>>> import numpy as np
>>> np.set_printoptions(precision=2, suppress=True, linewidth=120)
>>> K = np.array([[-5.81, -5.96], [9.04, 9.09]])
>>> rng = np.random.default_rng(23)
>>> lab = rng.permutation(2)
>>> Y = K[:, lab] * rng.choice([-1, 1], 2)
>>> Y
array([[-5.96,  5.81],
       [ 9.09, -9.04]])
>>> U, _, vt = np.linalg.svd(K.T @ Y)
>>> np.round(np.linalg.lstsq(K, Y)[0], 2) + 0
array([[ 0., -1.],
       [ 1.,  0.]])
>>> np.round(U @ vt, 2) + 0
array([[ 0., -1.],
       [ 1.,  0.]])
>>> x = np.array([2, 0])
>>> target = Y @ x
>>> target
array([-11.92,  18.18])
>>> np.round(np.linalg.solve(Y, target), 2) + 0
array([2., 0.])
>>> np.round(np.linalg.solve(Y.T, Y[0]), 2) + 0
array([1., 0.])
>>> np.linalg.solve(Y, target + Y[:, 1])
array([2., 1.])
>>> U, sigma, vt = np.linalg.svd(K)
>>> sigma
array([15.28,  0.07])
>>> Y = U[:, :1] @ np.diag(sigma[:1]) @ vt[:1]
>>> round(float(np.linalg.norm(K - Y, 2)), 2), np.round(sigma[1], 2)
(0.07, np.float64(0.07))
>>> np.linalg.matrix_rank(Y)
np.int64(1)
>>> round(np.linalg.norm(K - Y) / np.linalg.norm(K), 2)
np.float64(0.0)
>>> lab = rng.permutation(2)
>>> lab
array([1, 0])
>>> Y = K[lab][:, lab]
>>> round(float(np.trace(Y)), 2)
3.28
>>> Y
array([[ 9.09,  9.04],
       [-5.96, -5.81]])
>>> np.diag(Y)
array([ 9.09, -5.81])
>>> O, V = np.linalg.qr(K[:, :1])[0], np.linalg.qr(K[:, 1:])[0]
>>> sigma = np.linalg.svd(O.T @ V, compute_uv=False)
>>> round(np.linalg.norm(O @ O.T - V @ V.T, 2), 2)
np.float64(0.01)
>>> sigma
array([1.])
>>> np.degrees(np.arccos(sigma.clip(0, 1)))
array([0.52])
>>> M = np.array([[2, 0, 0, 0], [0, 0, -2, 0], [0, 3, 0, 0], [0, 0, 0, -3]])
>>> M
array([[ 2,  0,  0,  0],
       [ 0,  0, -2,  0],
       [ 0,  3,  0,  0],
       [ 0,  0,  0, -3]])
>>> O, R = np.linalg.qr(M)
>>> R
array([[ 2.,  0.,  0.,  0.],
       [ 0., -3.,  0.,  0.],
       [ 0.,  0.,  2.,  0.],
       [ 0.,  0.,  0., -3.]])
>>> np.allclose(R.T @ R, M.T @ M)
True
>>> np.trace(O @ O.T)
np.float64(4.0)
>>> O @ R
array([[ 2.,  0.,  0.,  0.],
       [ 0.,  0., -2.,  0.],
       [ 0.,  3.,  0.,  0.],
       [ 0.,  0.,  0., -3.]])
